$ python3 -q
>>> import numpy as np
>>> np.set_printoptions(precision=3, suppress=True, linewidth=160, legacy="1.25")
>>> X = np.load("case7.npy")
>>> X
array([[-3,  0,  0,  0],
       [ 0, -1,  0,  0],
       [ 0,  0,  2,  0],
       [ 0,  0,  0,  1]])
>>> evals, evecs = np.linalg.eigh(X)
>>> vec = np.array([1, 3, 2, 1])
>>> vec @ X @ vec / (vec @ vec), evals[0], evals[-1]
(-0.2, -3.0, 2.0)
>>> evecs * np.maximum(evals, 0) @ evecs.T
array([[0., 0., 0., 0.],
       [0., 0., 0., 0.],
       [0., 0., 2., 0.],
       [0., 0., 0., 1.]])
>>> vec @ X @ vec
-3
>>> K = np.load("layer2.npy")
>>> K
array([[0, 1, 0, 1],
       [1, 0, 1, 0],
       [0, 1, 0, 1],
       [1, 0, 1, 0]])
>>> rank = np.linalg.matrix_rank(K)
>>> rank
2
>>> N = np.linalg.svd(K)[2][rank:].T
>>> np.linalg.matrix_rank(K.T @ K), np.linalg.matrix_rank(K @ K.T)
(2, 2)
>>> [int(np.linalg.matrix_rank(K[:, :j + 1])) for j in range(4)]
[1, 2, 2, 2]
>>> np.round(K @ N, 3) + 0
array([[0., 0.],
       [0., 0.],
       [0., 0.],
       [0., 0.]])
>>> evals, evecs = np.linalg.eigh(K)
>>> np.linalg.eigvalsh(K @ K)
array([0., 0., 4., 4.])
>>> evals.round(3) + 0
array([-2.,  0.,  0.,  2.])
>>> np.round(np.linalg.svd(K, compute_uv=False), 3) + 0
array([2., 2., 0., 0.])
>>> np.unique(evals.round(6) + 0, return_counts=True)[1]
array([1, 2, 1])
>>> evals.sum(), np.trace(K)
(0.0, 0)
>>> (evals > 1e-8).sum(), (evals < -1e-8).sum()
(1, 1)
>>> try:
...     np.linalg.cholesky(K)
... except np.linalg.LinAlgError as e:
...     print(e)
... 
Matrix is not positive definite
>>> round(float(np.linalg.eigvalsh(K).min()), 3)
-2.0
>>> A = np.loadtxt("mat.csv", delimiter=",")
>>> A
array([[ -5.433,  -7.434, -15.426,  -8.534,  -1.171],
       [-11.158,   2.117,   0.773,   2.475,  -1.481],
       [ 16.747,   0.211,   0.98 ,   9.233,   4.073],
       [-10.898,  -0.592,   9.138,   0.201,   7.532],
       [  8.963,  -3.945,  16.281, -23.828,  -8.751],
       [  1.99 ,   3.115,  -4.293,  17.293,   0.554],
       [-22.655,   1.935,   8.758,   0.272,   3.075],
       [-26.197,   8.673, -10.996,  27.611,   5.386],
       [ 19.764,  -5.509,   8.432, -14.541,   3.749],
       [-10.786,   2.366,  -5.407,  -6.819, -11.701],
       [  4.757,  -2.314,  -4.53 ,  -9.079,   5.912],
       [-31.891,   2.132,  13.295, -16.262,   3.507],
       [ 21.193,   0.419,  14.94 ,  -3.73 ,   3.683]])
>>> A2 = np.array([[-1, 1], [2, -2], [1, 0], [1, -1], [0, -1]])
>>> np.linalg.matrix_rank(A @ A2)
2
>>> np.vstack([A, A2.T]).shape
(15, 5)
>>> A2 @ A
Traceback (most recent call last):
  File "<python-input-31>", line 1, in <module>
    A2 @ A
    ~~~^~~
ValueError: matmul: Input operand 1 has a mismatch in its core dimension 0, with gufunc signature (n?,k),(k,m?)->(n?,m?) (size 13 is different from 2)
>>> np.einsum("ij->j", A)
array([-45.604,   1.174,  31.945, -25.708,  14.367])
>>> cen = A - A.mean(axis=0)
>>> evecs = np.linalg.svd(cen)[2][:4]
>>> A2 = cen - cen @ evecs.T @ evecs
>>> np.round(np.cov(cen @ evecs.T, rowvar=False), 3) + 0
array([[353.872,   0.   ,   0.   ,   0.   ],
       [  0.   , 201.448,   0.   ,   0.   ],
       [  0.   ,   0.   ,  73.932,   0.   ],
       [  0.   ,   0.   ,   0.   ,  24.916]])
>>> np.linalg.norm(A2, axis=1).round(6).argmax()
10
>>> D = np.linalg.norm(A[:, None] - A[None], axis=-1)
>>> np.linalg.matrix_rank(D ** 2)
7
>>> D[:5, :5]
array([[ 0.   , 22.532, 34.099, 28.846, 38.937],
       [22.532,  0.   , 29.307, 12.798, 37.773],
       [34.099, 29.307,  0.   , 30.414, 39.617],
       [28.846, 12.798, 30.414,  0.   , 36.045],
       [38.937, 37.773, 39.617, 36.045,  0.   ]])
>>> D[9]
array([18.409, 15.14 , 36.194, 25.288, 34.615, 29.943, 24.705, 42.26 , 38.538,  0.   , 24.075, 33.402, 41.069])
>>> (D + 1e9 * np.eye(13)).round(6).argmin(axis=1)
array([10,  3,  5,  1,  8,  2,  3,  5, 12,  1,  0,  6,  8])
>>> G = np.cov(A, rowvar=False)
>>> np.corrcoef(A.T)
array([[ 1.   , -0.539,  0.2  , -0.219, -0.029],
       [-0.539,  1.   , -0.121,  0.723,  0.128],
       [ 0.2  , -0.121,  1.   , -0.508,  0.068],
       [-0.219,  0.723, -0.508,  1.   ,  0.358],
       [-0.029,  0.128,  0.068,  0.358,  1.   ]])
>>> round(np.corrcoef(A[:, 1], A[:, 2])[0, 1], 3)
-0.121
>>> A.std(axis=0)
array([16.809,  4.022,  9.792, 13.478,  5.464])
>>> G.shape
(5, 5)
>>> np.polyfit(A[:, 1], A[:, 2], 1)
array([-0.295,  2.484])
>>> def softmax(z):
...     e = np.exp(z - z.max(axis=-1, keepdims=True))
...     return e / e.sum(axis=-1, keepdims=True)
... 
>>> np.round(softmax(A[3] + -2), 3) + 0
array([0.   , 0.   , 0.833, 0.   , 0.167])
>>> scores = A @ A.T / np.sqrt(5)
>>> softmax(scores)[3] @ A
array([-31.891,   2.132,  13.295, -16.262,   3.507])
>>> softmax(scores).round(6).argmax(axis=1)
array([ 0,  7,  2, 11,  4,  7, 11,  7,  8, 11,  8, 11, 12])
>>> feats = np.load("block7.npy")
>>> feats
array([[0, 1, 0],
       [0, 0, 1],
       [1, 0, 0]])
>>> A2 = np.array([[-2, -2, 0], [3, -3, 5]])
>>> basis = np.kron(A2, feats)
>>> basis
array([[ 0, -2,  0,  0, -2,  0,  0,  0,  0],
       [ 0,  0, -2,  0,  0, -2,  0,  0,  0],
       [-2,  0,  0, -2,  0,  0,  0,  0,  0],
       [ 0,  3,  0,  0, -3,  0,  0,  5,  0],
       [ 0,  0,  3,  0,  0, -3,  0,  0,  5],
       [ 3,  0,  0, -3,  0,  0,  5,  0,  0]])
>>> np.linalg.matrix_rank(basis)
6
>>> np.round(np.linalg.norm(basis, 2), 3), round(np.linalg.norm(A2, 2) * np.linalg.norm(feats, 2), 3)
(6.557, 6.557)
>>> A2 = basis / np.sqrt((basis ** 2).mean(axis=1, keepdims=True))
>>> A2[4]
array([ 0.   ,  0.   ,  1.372,  0.   ,  0.   , -1.372,  0.   ,  0.   ,  2.287])
>>> np.linalg.matrix_rank(A2) == np.linalg.matrix_rank(basis)
True
>>> np.linalg.norm(A2, axis=1)
array([3., 3., 3., 3., 3., 3.])
>>> np.linalg.matrix_rank(basis - basis.mean(axis=1, keepdims=True))
6
>>> np.linalg.matrix_rank(feats)
3
>>> np.linalg.svd(feats, compute_uv=False)
array([1., 1., 1.])
>>> np.unravel_index(np.abs(feats).argmax(), feats.shape)
(0, 1)
>>> feats.sum(axis=1)
array([1, 1, 1])
>>> feats.shape
(3, 3)
>>> np.abs(feats).max()
1
>>> np.linalg.rank(feats)
Traceback (most recent call last):
  File "<python-input-72>", line 1, in <module>
    np.linalg.rank(feats)
    ^^^^^^^^^^^^^^
AttributeError: module 'numpy.linalg' has no attribute 'rank'
>>> np.count_nonzero(feats)
3
>>> round(np.linalg.norm(feats), 3)
1.732
>>> np.diff(feats, axis=0)
array([[ 0, -1,  1],
       [ 1,  0, -1]])
>>> feats - feats[0]
array([[ 0,  0,  0],
       [ 0, -1,  1],
       [ 1, -1,  0]])
>>> m1 = np.load("out6.npy")
>>> m1
array([[-17.828,  -9.971, -19.283,  -3.261,  24.538],
       [-17.776,  -9.923, -19.224,  -3.252,  24.448],
       [-14.811,  -7.269, -15.874,  -2.708,  19.372],
       [-14.506,  -7.007, -15.529,  -2.652,  18.862],
       [-12.612,  -5.439, -13.392,  -2.295,  15.756],
       [-11.649,  -4.683, -12.308,  -2.111,  14.221],
       [-10.256,  -3.643, -10.741,  -1.842,  12.057],
       [ -5.881,  -0.941,  -5.869,  -0.976,   5.845],
       [ -3.8  ,  -0.095,  -3.613,  -0.563,   3.332],
       [ -2.476,   0.21 ,  -2.23 ,  -0.312,   1.954],
       [ -0.826,   0.209,  -0.647,  -0.055,   0.563],
       [ -0.404,   0.12 ,  -0.295,  -0.015,   0.268],
       [ -0.081,   0.026,  -0.055,  -0.001,   0.054],
       [  0.253,  -0.088,   0.155,  -0.008,  -0.173],
       [  0.436,  -0.153,   0.249,  -0.026,  -0.309],
       [  0.441,  -0.155,   0.251,  -0.027,  -0.313],
       [  0.758,  -0.248,   0.359,  -0.093,  -0.602],
       [  1.389,  -0.092,   0.303,  -0.43 ,  -1.728],
       [  2.271,   1.731,  -0.124,  -1.269,  -5.271],
       [  2.427,   2.194,  -0.185,  -1.42 ,  -6.042],
       [  2.763,   3.241,  -0.284,  -1.732,  -7.736],
       [  4.379,   8.614,  -0.341,  -2.991, -15.984],
       [  4.932,  10.464,  -0.256,  -3.356, -18.752]])
>>> basis = m1[[12, 18]].astype(float)
>>> for _ in range(7):
...     labels = np.linalg.norm(m1[:, None] - basis, axis=-1).argmin(axis=1)
...     basis = np.array([m1[labels == j].mean(axis=0) for j in range(2)])
... 
>>> labels
array([0, 0, 0, 0, 0, 0, 0, 1, 1, 1, 1, 1, 1, 1, 1, 1, 1, 1, 1, 1, 1, 1, 1])
>>> basis
array([[-14.205,  -6.848, -15.193,  -2.589,  18.465],
       [  0.411,   1.565,  -0.786,  -0.83 ,  -2.806]])
>>> np.bincount(labels)
array([ 7, 16])
